% ipython --no-banner

In [1]: import numpy as np

In [2]: from numpy import linalg as LA

In [3]: np.set_printoptions(suppress=True, linewidth=160)

In [4]: E = np.load("x.npy")

In [5]: print(E.round(2))
[[0.33 0.33 0.33 0.   0.   0.  ]
 [0.   1.   0.   0.   0.   0.  ]
 [0.25 0.   0.5  0.25 0.   0.  ]
 [0.   0.   0.   1.   0.   0.  ]
 [0.   0.25 0.   0.   0.5  0.25]
 [0.   0.   0.   0.   0.   1.  ]]

In [6]: x = np.array([5, 0, 2, 5, -1, 3])

In [7]: h = np.maximum(E @ x, 0)

In [8]: print(np.flatnonzero(h > 1e-9))
[0 2 3 4 5]

In [9]: print(np.round(np.sort(np.abs(LA.eigvals(E))), 2))
[0.12 0.5  0.72 1.   1.   1.  ]

In [10]: print(np.allclose(E @ E.T, E.T @ E))
False

In [11]: print(np.round(np.trace(E), 2))
4.33

In [12]: print(np.allclose(E, E.T))
False

In [13]: rng = np.random.default_rng(1973)

In [14]: A2 = E + rng.integers(-2, 3, (6, 5)) @ rng.integers(-2, 3, (5, 6))

In [15]: print(A2.round(2))
[[-2.67  2.33 -0.67  0.    4.   -3.  ]
 [-2.    5.   -2.    2.    4.   -2.  ]
 [-0.75 -1.    1.5   2.25  0.    2.  ]
 [ 6.    5.    3.   -6.   -1.   -8.  ]
 [-3.   -4.75  1.    6.    6.5   2.25]
 [-1.   -7.    0.    1.   -5.    8.  ]]

In [16]: print(np.abs(A2 - E).sum(axis=1))
[13. 16.  7. 30. 23. 21.]

In [17]: print(LA.matrix_rank(A2 - E, tol=1e-8))
5

In [18]: data = np.load("mat.npy")

In [19]: print(data.round(2) + 0)
[[ 0.82  0.48 -0.34 -0.02 -0.24 -0.1   0.08 -0.04  0.07 -0.42 -0.1   0.21]
 [ 0.48  1.35 -0.15  0.07 -0.12  0.42 -0.09 -0.2   0.45  0.05  0.15 -0.38]
 [-0.34 -0.15  0.95  0.01  0.08  0.41 -0.21  0.37 -0.16 -0.39 -0.17 -0.52]
 [-0.02  0.07  0.01  0.46 -0.24 -0.37 -0.18  0.35  0.32 -0.05  0.06  0.01]
 [-0.24 -0.12  0.08 -0.24  1.07  0.2  -0.19 -0.14  0.54 -0.11 -0.38  0.19]
 [-0.1   0.42  0.41 -0.37  0.2   1.5   0.16  0.   -0.22  0.05  0.05  0.32]
 [ 0.08 -0.09 -0.21 -0.18 -0.19  0.16  1.69  0.48  0.07  0.15  0.02 -0.08]
 [-0.04 -0.2   0.37  0.35 -0.14  0.    0.48  0.85  0.31 -0.35 -0.19  0.07]
 [ 0.07  0.45 -0.16  0.32  0.54 -0.22  0.07  0.31  1.08 -0.04 -0.3   0.04]
 [-0.42  0.05 -0.39 -0.05 -0.11  0.05  0.15 -0.35 -0.04  1.49 -0.37 -0.13]
 [-0.1   0.15 -0.17  0.06 -0.38  0.05  0.02 -0.19 -0.3  -0.37  1.21  0.07]
 [ 0.21 -0.38 -0.52  0.01  0.19  0.32 -0.08  0.07  0.04 -0.13  0.07  1.53]]

In [20]: lab = rng.permutation(12)

In [21]: print(lab)
[ 0  2  8  4  5 11  3  6 10  9  7  1]

In [22]: A2 = data[lab][:, lab]

In [23]: print(np.allclose(A2, data))
False

In [24]: print(np.round(np.trace(A2), 2))
14.0

In [25]: print(round(float(LA.det(A2)), 2), np.round(LA.det(data[lab]), 2))
0.0 -0.0
